$ ipython --no-banner

In [1]: import numpy as np

In [2]: np.set_printoptions(precision=3, suppress=True, linewidth=200, sign=" ")

In [3]: def rd(a):
   ...:     return np.round(a, 3) + 0
   ...: 

In [4]: M = np.array([[-0.72, -2.16, 2.16, 0.72],
   ...:     [2.08, 0.48, -1.56, -3.88],
   ...:     [-0.48, -2.08, 1.96, 0.28]])

In [5]: Uu, sv, VT = np.linalg.svd(M)

In [6]: vecs = VT[:(sv > 1e-8).sum()]

In [7]: rng = np.random.default_rng(277)

In [8]: x = M[2] + -2 * M[1] + rng.integers(2) * np.eye(4)[0]

In [9]: rd(x)
Out[9]: array([-4.64, -3.04,  5.08,  8.04])

In [10]: np.allclose(vecs.T @ vecs @ x, x)
Out[10]: True

In [11]: rd(vecs.T @ vecs)
Out[11]: 
array([[ 0.198,  0.017, -0.125, -0.378],
       [ 0.017,  0.57 , -0.473,  0.146],
       [-0.125, -0.473,  0.454,  0.094],
       [-0.378,  0.146,  0.094,  0.778]])

In [12]: r = np.linalg.matrix_rank(M)

In [13]: r
Out[13]: np.int64(2)

In [14]: N = np.linalg.svd(M)[2][r:].T

In [15]: [int(np.linalg.matrix_rank(M[:, :j + 1])) for j in range(4)]
Out[15]: [1, 2, 2, 2]

In [16]: np.allclose(M @ N, 0)
Out[16]: True

In [17]: rd(N @ N.T)
Out[17]: 
array([[ 0.802, -0.017,  0.125,  0.378],
       [-0.017,  0.43 ,  0.473, -0.146],
       [ 0.125,  0.473,  0.546, -0.094],
       [ 0.378, -0.146, -0.094,  0.222]])

In [18]: N.shape
Out[18]: (4, 2)

In [19]: np.linalg.matrix_rank(M.T @ M), np.linalg.matrix_rank(M @ M.T)
Out[19]: (np.int64(2), np.int64(2))

In [20]: rd(M @ N)
Out[20]: 
array([[ 0.,  0.],
       [ 0.,  0.],
       [ 0.,  0.]])

In [21]: Uu, sv, VT = np.linalg.svd(M, full_matrices=False)

In [22]: Uu.shape, sv.shape, VT.shape
Out[22]: ((3, 3), (3,), (3, 4))

In [23]: np.allclose(Uu * sv @ VT, M)
Out[23]: True

In [24]: Uu, sv, VT = np.linalg.svd(M)

In [25]: np.argmax(sv[:-1] / (sv[1:] + 1e-6)) + 1
Out[25]: np.int64(2)

In [26]: out = Uu[:, :2] @ np.diag(sv[:2]) @ VT[:2]

In [27]: rd(np.linalg.norm(M - out, 2)), rd(sv[2])
Out[27]: (np.float64(0.0), np.float64(0.0))

In [28]: np.linalg.matrix_rank(out)
Out[28]: np.int64(2)

In [29]: np.linalg.matrix_rank(M, rtol=0.05)
Out[29]: np.int64(2)

In [30]: f, g = M[2], M[1]

In [31]: rd(f @ f)
Out[31]: np.float64(8.477)

In [32]: p = (f @ g) / (f @ f) * f

In [33]: rd(p)
Out[33]: array([ 0.348,  1.507, -1.42 , -0.203])

In [34]: (g - p) @ f
Out[34]: np.float64(0.0)

In [35]: feats = np.load("w.npy")

In [36]: feats
Out[36]: 
array([[ 0.3,  0.3,  0.4],
       [ 0.1,  1.3,  1.2],
       [ 0.6, -0.2,  0.4],
       [-1. ,  0.3, -1.3],
       [ 1.6,  2.4, -0.2],
       [-0.7,  0.3, -0.7],
       [ 1.1, -0.9, -0.1],
       [ 1. ,  1.1, -1.1],
       [ 2.1, -4.5, -2.7],
       [-0.7,  0.1,  0. ],
       [-0.3, -1.5, -1.1],
       [ 0.2,  1. ,  2. ],
       [ 0.4,  2. , -0.5],
       [-0.4,  0.6,  0.3],
       [ 0.3, -0.9,  0. ],
       [ 1.4,  1.4, -0.2],
       [ 0.9, -2.5,  0.5],
       [-0.2,  0.9,  1.4],
       [-1.2,  0.7,  0.4],
       [-1.2,  1.2,  0.1],
       [-1.5, -1.5,  1.5],
       [-0.2,  0.9,  0.6],
       [-0.8, -0.7, -0.1],
       [ 2.1,  0.8, -0.2],
       [-0.6,  0. ,  0.4],
       [-0.3,  0.6,  0.9]])

In [37]: out = feats / np.sqrt((feats ** 2).mean(axis=1, keepdims=True))

In [38]: rd(np.linalg.norm(out, axis=1))
Out[38]: 
array([ 1.732,  1.732,  1.732,  1.732,  1.732,  1.732,  1.732,  1.732,  1.732,  1.732,  1.732,  1.732,  1.732,  1.732,  1.732,  1.732,  1.732,  1.732,  1.732,  1.732,  1.732,  1.732,  1.732,  1.732,
        1.732,  1.732])

In [39]: out = M / np.sqrt((M ** 2).mean(axis=1, keepdims=True))

In [40]: np.linalg.matrix_rank(M - M.mean(axis=1, keepdims=True))
Out[40]: np.int64(2)

In [41]: np.linalg.matrix_rank(out) == np.linalg.matrix_rank(M)
Out[41]: np.True_

In [42]: rd(M - M.mean(axis=1, keepdims=True))
Out[42]: 
array([[-0.72, -2.16,  2.16,  0.72],
       [ 2.8 ,  1.2 , -0.84, -3.16],
       [-0.4 , -2.  ,  2.04,  0.36]])

In [43]: rd(out[0])
Out[43]: array([-0.447, -1.342,  1.342,  0.447])

In [44]: out = feats / np.linalg.norm(feats, axis=1, keepdims=True)

In [45]: G = out @ out.T

In [46]: rd(np.degrees(np.arccos(np.clip(G[0, 6], -1, 1))))
Out[46]: np.float64(88.621)

In [47]: np.argwhere(np.triu(np.abs(G) > 0.95, 1))
Out[47]: 
array([[  1,  10],
       [  1,  17],
       [  1,  21],
       [  2,   5],
       [  3,   5],
       [  4,  15],
       [  4,  22],
       [  6,  18],
       [  6,  19],
       [  7,  20],
       [  8,  13],
       [  8,  21],
       [ 11,  17],
       [ 14,  16],
       [ 15,  22],
       [ 17,  25]])

In [48]: G = np.cov(feats, rowvar=False)

In [49]: G.shape
Out[49]: (3, 3)

In [50]: rd(np.corrcoef(feats.T))
Out[50]: 
array([[ 1.   , -0.109, -0.352],
       [-0.109,  1.   ,  0.363],
       [-0.352,  0.363,  1.   ]])

In [51]: rd(np.corrcoef(feats[:, 2], feats[:, 1])[0, 1])
Out[51]: np.float64(0.363)

In [52]: rd(np.median(feats, axis=0))
Out[52]: array([-0.05,  0.45,  0.05])

In [53]: np.argsort(-feats.std(axis=0).round(6), kind="stable")
Out[53]: array([ 1,  0,  2])

In [54]: rd(np.polyfit(feats[:, 2], feats[:, 1], 1))
Out[54]: array([ 0.543,  0.083])

In [55]: E = np.load("layer13.npy")

In [56]: E
Out[56]: 
array([[ 1.551, -0.5  , -1.2  ],
       [-0.657,  0.2  ,  0.2  ],
       [ 5.668, -1.9  , -0.1  ],
       [ 0.372, -0.1  , -0.7  ],
       [ 2.292, -0.8  ,  0.5  ],
       [ 4.154, -1.4  ,  0.3  ],
       [-2.444,  0.8  ,  0.1  ],
       [-0.498,  0.1  ,  0.5  ],
       [ 9.864, -3.3  , -0.6  ],
       [ 1.354, -0.5  ,  0.3  ],
       [-0.109,  0.   , -0.1  ],
       [ 8.614, -2.9  ,  0.   ],
       [ 1.412, -0.5  , -0.9  ],
       [-0.098,  0.   ,  2.   ],
       [-3.465,  1.2  ,  0.6  ],
       [-2.039,  0.7  , -0.2  ],
       [-3.367,  1.1  , -1.   ],
       [ 3.915, -1.3  , -0.6  ],
       [-2.358,  0.8  , -1.   ],
       [11.366, -3.8  , -0.5  ],
       [ 0.705, -0.2  ,  1.3  ],
       [ 0.869, -0.3  , -1.4  ],
       [-3.912,  1.3  ,  1.   ],
       [-5.761,  1.9  ,  0.4  ],
       [-1.279,  0.4  ,  0.8  ],
       [ 0.606, -0.2  , -2.1  ]])

In [57]: rd(np.linalg.norm(E, 2) / np.linalg.norm(E))
Out[57]: np.float64(0.982)

In [58]: [round(float(x), 3) for x in np.linalg.svd(E, compute_uv=False)[:3]]
Out[58]: [22.846, 4.447, 0.128]

In [59]: round(np.log10(np.linalg.cond(E)))
Out[59]: 2

In [60]: np.linalg.cond(E) > 100
Out[60]: np.True_

In [61]: rd(np.abs(np.linalg.svd(E)[2][-1]))
Out[61]: array([ 0.318,  0.948,  0.005])

In [62]: data = np.load("m.npy")

In [63]: data
Out[63]: 
array([[-10.25 ,  -4.656,  -5.641],
       [ -9.86 ,  -6.578,  -4.615],
       [ -9.928,  -4.873,  -4.956],
       [ -8.767,  -5.885,  -4.971],
       [-10.942,  -4.68 ,  -5.713],
       [-11.643,  -6.033,  -5.129],
       [-10.309,  -4.957,  -3.287],
       [ -9.428,  -3.7  ,  -4.923],
       [ -9.833,  -4.804,  -4.529],
       [-10.048,  -4.353,  -7.477],
       [ -8.507,  -6.523,  -4.556],
       [-11.773,  -6.763,  -4.352],
       [-10.66 ,  -5.095,  -5.693],
       [ -9.562,  -4.611,  -5.136],
       [ -9.369,  -4.249,  -5.189],
       [ -9.673,  -3.512,  -6.502],
       [-10.252,  -5.033,  -4.036]])

In [64]: x = np.array([1, 1, 3])

In [65]: target = data @ x

In [66]: rd(np.linalg.lstsq(data, target)[0])
Out[66]: array([ 1.,  1.,  3.])

In [67]: rd(np.linalg.solve(data.T @ data, data.T @ target))
Out[67]: array([ 1.,  1.,  3.])

In [68]: rd(np.linalg.pinv(data) @ data)
Out[68]: 
array([[ 1.,  0.,  0.],
       [ 0.,  1.,  0.],
       [ 0.,  0.,  1.]])

In [69]: target = target + 0.05 * rng.normal(size=17)

In [70]: rd(target)
Out[70]: array([-31.94 , -30.319, -29.627, -29.603, -32.849, -33.049, -25.102, -27.774, -28.189, -36.766, -28.622, -31.686, -32.835, -29.564, -29.238, -32.621, -27.402])

In [71]: c, *_ = np.linalg.lstsq(data, target)

In [72]: rd(np.linalg.norm(target - data @ c))
Out[72]: np.float64(0.252)

In [73]: c.round()
Out[73]: array([ 1.,  1.,  3.])

In [74]: Xc = data - data.mean(axis=0)

In [75]: vecs = np.linalg.svd(Xc)[2][:1]

In [76]: out = Xc - Xc @ vecs.T @ vecs

In [77]: rd(out.std(axis=0))
Out[77]: array([ 0.81 ,  0.462,  0.546])

In [78]: rd(np.linalg.norm(out) / np.linalg.norm(Xc))
Out[78]: np.float64(0.69)

In [79]: rd(np.diag(vecs.T @ vecs))
Out[79]: array([ 0.046,  0.52 ,  0.434])

In [80]: K = np.loadtxt("data.csv", delimiter=",")

In [81]: K
Out[81]: 
array([[  69.,   55.,   97.,   59.],
       [  55.,   74.,  117.,   49.],
       [  97.,  117.,  242.,  103.],
       [  59.,   49.,  103.,   62.]])

In [82]: blk = np.stack([feats, -1 * feats, feats[::-1]])

In [83]: blk.sum(axis=0)
Out[83]: 
array([[-0.3,  0.6,  0.9],
       [-0.6,  0. ,  0.4],
       [ 2.1,  0.8, -0.2],
       [-0.8, -0.7, -0.1],
       [-0.2,  0.9,  0.6],
       [-1.5, -1.5,  1.5],
       [-1.2,  1.2,  0.1],
       [-1.2,  0.7,  0.4],
       [-0.2,  0.9,  1.4],
       [ 0.9, -2.5,  0.5],
       [ 1.4,  1.4, -0.2],
       [ 0.3, -0.9,  0. ],
       [-0.4,  0.6,  0.3],
       [ 0.4,  2. , -0.5],
       [ 0.2,  1. ,  2. ],
       [-0.3, -1.5, -1.1],
       [-0.7,  0.1,  0. ],
       [ 2.1, -4.5, -2.7],
       [ 1. ,  1.1, -1.1],
       [ 1.1, -0.9, -0.1],
       [-0.7,  0.3, -0.7],
       [ 1.6,  2.4, -0.2],
       [-1. ,  0.3, -1.3],
       [ 0.6, -0.2,  0.4],
       [ 0.1,  1.3,  1.2],
       [ 0.3,  0.3,  0.4]])

In [84]: Uu, sv, VT = np.linalg.svd(K)

In [85]: np.argmax(sv[:-1] / (sv[1:] + 1e-6)) + 1
Out[85]: np.int64(1)

In [86]: rd(sv)
Out[86]: array([ 395.712,   31.607,   16.626,    3.055])

In [87]: out = Uu[:, :1] @ np.diag(sv[:1]) @ VT[:1]

In [88]: rd(out)
Out[88]: 
array([[  50.899,   56.001,  108.784,   50.798],
       [  56.001,   61.615,  119.69 ,   55.89 ],
       [ 108.784,  119.69 ,  232.501,  108.569],
       [  50.798,   55.89 ,  108.569,   50.697]])

In [89]: rd(np.linalg.norm(K - out) / np.linalg.norm(K))
Out[89]: np.float64(0.09)

In [90]: np.linalg.matrix_rank(out)
Out[90]: np.int64(1)

In [91]: W0 = np.loadtxt("test14.csv", delimiter=",")

In [92]: rd(W0)
Out[92]: 
array([[ 0.309, -0.951],
       [ 0.951,  0.309]])

In [93]: # keeps lengths

In [94]: out = W0 + rng.integers(-2, 3, (2, 1)) @ rng.integers(-2, 3, (1, 2))

In [95]: rd(out)
Out[95]: 
array([[ 0.309, -0.951],
       [ 0.951,  0.309]])

In [96]: out - W0
Out[96]: 
array([[ 0.,  0.],
       [ 0.,  0.]])

In [97]: np.linalg.matrix_rank(out - W0, tol=1e-8)
Out[97]: np.int64(0)

In [98]: rd(np.linalg.svd(out - W0, compute_uv=False))
Out[98]: array([ 0.,  0.])

In [99]: mat = np.load("mat.npy")

In [100]: mat
Out[100]: 
array([[ 0,  0],
       [ 4,  0],
       [ 6,  0],
       [ 6,  0],
       [ 0,  0]])

In [101]: np.abs(np.diag(np.linalg.qr(mat)[1])) > 1e-9
Out[101]: array([ True, False])

In [102]: np.allclose(mat[:-1].T @ np.linalg.lstsq(mat[:-1].T, mat[-1])[0], mat[-1])
Out[102]: True

In [103]: rd(mat @ np.linalg.pinv(mat) @ mat)
Out[103]: 
array([[ 0.,  0.],
       [ 4.,  0.],
       [ 6.,  0.],
       [ 6.,  0.],
       [ 0.,  0.]])

In [104]: np.unique(mat.round(6), axis=0).shape
Out[104]: (3, 2)

In [105]: G = mat.T @ mat

In [106]: (mat @ mat.T).shape
Out[106]: (5, 5)

In [107]: np.diag(G)
Out[107]: array([ 88,   0])

In [108]: np.trace(G), (mat ** 2).sum()
Out[108]: (np.int64(88), np.int64(88))

In [109]: (K - K.T) / 2
Out[109]: 
array([[ 0.,  0.,  0.,  0.],
       [ 0.,  0.,  0.,  0.],
       [ 0.,  0.,  0.,  0.],
       [ 0.,  0.,  0.,  0.]])

In [110]: np.allclose(K @ K.T, K.T @ K)
Out[110]: True

In [111]: np.trace(K)
Out[111]: np.float64(447.0)

In [112]: K @ K
Out[112]: 
array([[ 20676.,  22105.,  42679.,  20415.],
       [ 22105.,  24591.,  47354.,  21960.],
       [ 42679.,  47354.,  92271.,  42768.],
       [ 20415.,  21960.,  42768.,  20335.]])

In [113]: rd(np.abs(np.linalg.eigvals(K)).max())
Out[113]: np.float64(395.712)

In [114]: A = np.load("case19.npy")

In [115]: A
Out[115]: 
array([[ 1,  2,  0],
       [ 0,  0,  0],
       [ 0,  0,  0],
       [ 0,  0,  2],
       [ 0,  0,  0]])

In [116]: rd(np.linalg.norm(A, 2) / np.linalg.norm(A))
Out[116]: np.float64(0.745)

In [117]: np.linalg.cond(A) > 100
Out[117]: np.True_

In [118]: W = np.array([[5, 2, -1, -1, 1], [-1, 1, -5, -1, 2], [0, 2, 1, -3, -1]])

In [119]: c = np.array([3, 4, 1, 4, 4])

In [120]: hid = np.maximum(A @ W + c, 0)

In [121]: np.linalg.matrix_rank(hid)
Out[121]: np.int64(3)

In [122]: hid
Out[122]: 
array([[ 6,  8,  0,  1,  9],
       [ 3,  4,  1,  4,  4],
       [ 3,  4,  1,  4,  4],
       [ 3,  8,  3,  0,  2],
       [ 3,  4,  1,  4,  4]])

In [123]: (hid > 0).astype(int)
Out[123]: 
array([[ 1,  1,  0,  1,  1],
       [ 1,  1,  1,  1,  1],
       [ 1,  1,  1,  1,  1],
       [ 1,  1,  1,  0,  1],
       [ 1,  1,  1,  1,  1]])

In [124]: (hid > 0).mean(axis=0)
Out[124]: array([ 1. ,  1. ,  0.8,  0.8,  1. ])

In [125]: basis = np.array([[0, 0], [-2, -2], [3, 3], [1, 3], [1, 1]])

In [126]: hid @ basis
Out[126]: 
array([[-6, -4],
       [ 3, 11],
       [ 3, 11],
       [-5, -5],
       [ 3, 11]])

In [127]: W @ basis
Out[127]: 
array([[ -7,  -9],
       [-16, -18],
       [ -5, -11]])
